>>> import numpy as np
>>> np.set_printoptions(suppress=True, linewidth=200)
>>> A = np.load("out7.npy")
>>> A
array([[-3, -1,  3,  2,  2, -3],
       [-1, -3, -1,  3,  2,  2],
       [ 3, -1, -3, -1,  3,  2],
       [ 2,  3, -1, -3, -1,  3],
       [ 2,  2,  3, -1, -3, -1],
       [-3,  2,  2,  3, -1, -3]])
>>> [round(float(np.linalg.det(A[:i, :i])), 2) + 0 for i in range(1, 7)]
[-3.0, 8.0, 12.0, 0.0, -147.0, 2303.0]
>>> round(float(np.linalg.eigvalsh(A).min()), 4)
-10.1273
>>> J = np.loadtxt("w.csv", delimiter=",")
>>> J
array([[2., 0., 0.],
       [0., 2., 0.],
       [0., 0., 3.]])
>>> x = np.array([-3, 0, 4])
>>> J * x
array([[-6.,  0.,  0.],
       [-0.,  0.,  0.],
       [-0.,  0., 12.]])
>>> (J * x).sum(axis=1)
array([-6.,  0., 12.])
>>> np.sign((J @ x).round(6))
array([-1.,  0.,  1.])
>>> r0 = np.array([1, 1])
>>> np.cross(J[0, :3], J[2, :3])
array([ 0., -6.,  0.])
>>> np.correlate(J[0], J[2], "full")
array([6., 0., 0., 0., 0.])
>>> np.array([np.convolve(row, r0, "same") for row in J])
array([[2., 2., 0.],
       [0., 2., 2.],
       [0., 0., 3.]])
>>> M = np.tril(np.array([[2, 3, 1, 0, 1],
...     [2, 1, 1, 1, 3],
...     [1, 1, 3, 0, 0],
...     [0, 3, 3, 1, 2],
...     [3, 1, 1, 1, 2]]), -1) + np.eye(5, dtype=int)
>>> M
array([[1, 0, 0, 0, 0],
       [2, 1, 0, 0, 0],
       [1, 1, 1, 0, 0],
       [0, 3, 3, 1, 0],
       [3, 1, 1, 1, 1]])
>>> vals, vecs = np.linalg.eigh(A)
>>> np.round(np.linalg.eigvalsh(A + 4 * np.eye(6)), 4)
array([-6.1273, -4.2489,  1.3211,  2.1571,  5.8061,  7.0918])
>>> np.round(np.linalg.eigvalsh(A @ A), 4)
array([  3.2621,   3.3961,   7.1764,   9.5591,  68.0448, 102.5615])
>>> np.abs(vecs[:, -1]).round(6).argmax()
np.int64(0)
>>> np.round(vecs.T @ A @ vecs, 4) + 0
array([[-10.1273,   0.    ,   0.    ,   0.    ,   0.    ,   0.    ],
       [  0.    ,  -8.2489,   0.    ,   0.    ,   0.    ,   0.    ],
       [  0.    ,   0.    ,  -2.6789,   0.    ,   0.    ,   0.    ],
       [  0.    ,   0.    ,   0.    ,  -1.8429,   0.    ,   0.    ],
       [  0.    ,   0.    ,   0.    ,   0.    ,   1.8061,   0.    ],
       [  0.    ,   0.    ,   0.    ,   0.    ,   0.    ,   3.0918]])
>>> np.round(vecs @ np.diag(vals) @ vecs.T, 4)
array([[-3., -1.,  3.,  2.,  2., -3.],
       [-1., -3., -1.,  3.,  2.,  2.],
       [ 3., -1., -3., -1.,  3.,  2.],
       [ 2.,  3., -1., -3., -1.,  3.],
       [ 2.,  2.,  3., -1., -3., -1.],
       [-3.,  2.,  2.,  3., -1., -3.]])
>>> np.round(vecs.T @ vecs, 4) + 0
array([[1., 0., 0., 0., 0., 0.],
       [0., 1., 0., 0., 0., 0.],
       [0., 0., 1., 0., 0., 0.],
       [0., 0., 0., 1., 0., 0.],
       [0., 0., 0., 0., 1., 0.],
       [0., 0., 0., 0., 0., 1.]])
>>> np.allclose(M @ M.T, M.T @ M)
False
>>> np.allclose(M, M.T)
False
>>> np.linalg.matrix_power(M, 3)
array([[ 1,  0,  0,  0,  0],
       [ 6,  1,  0,  0,  0],
       [ 9,  3,  1,  0,  0],
       [33, 18,  9,  1,  0],
       [29, 18, 12,  3,  1]])
>>> np.trace(M)
np.int64(5)
>>> (M - M.T) / 2
array([[ 0. , -1. , -0.5,  0. , -1.5],
       [ 1. ,  0. , -0.5, -1.5, -0.5],
       [ 0.5,  0.5,  0. , -1.5, -0.5],
       [ 0. ,  1.5,  1.5,  0. , -0.5],
       [ 1.5,  0.5,  0.5,  0.5,  0. ]])
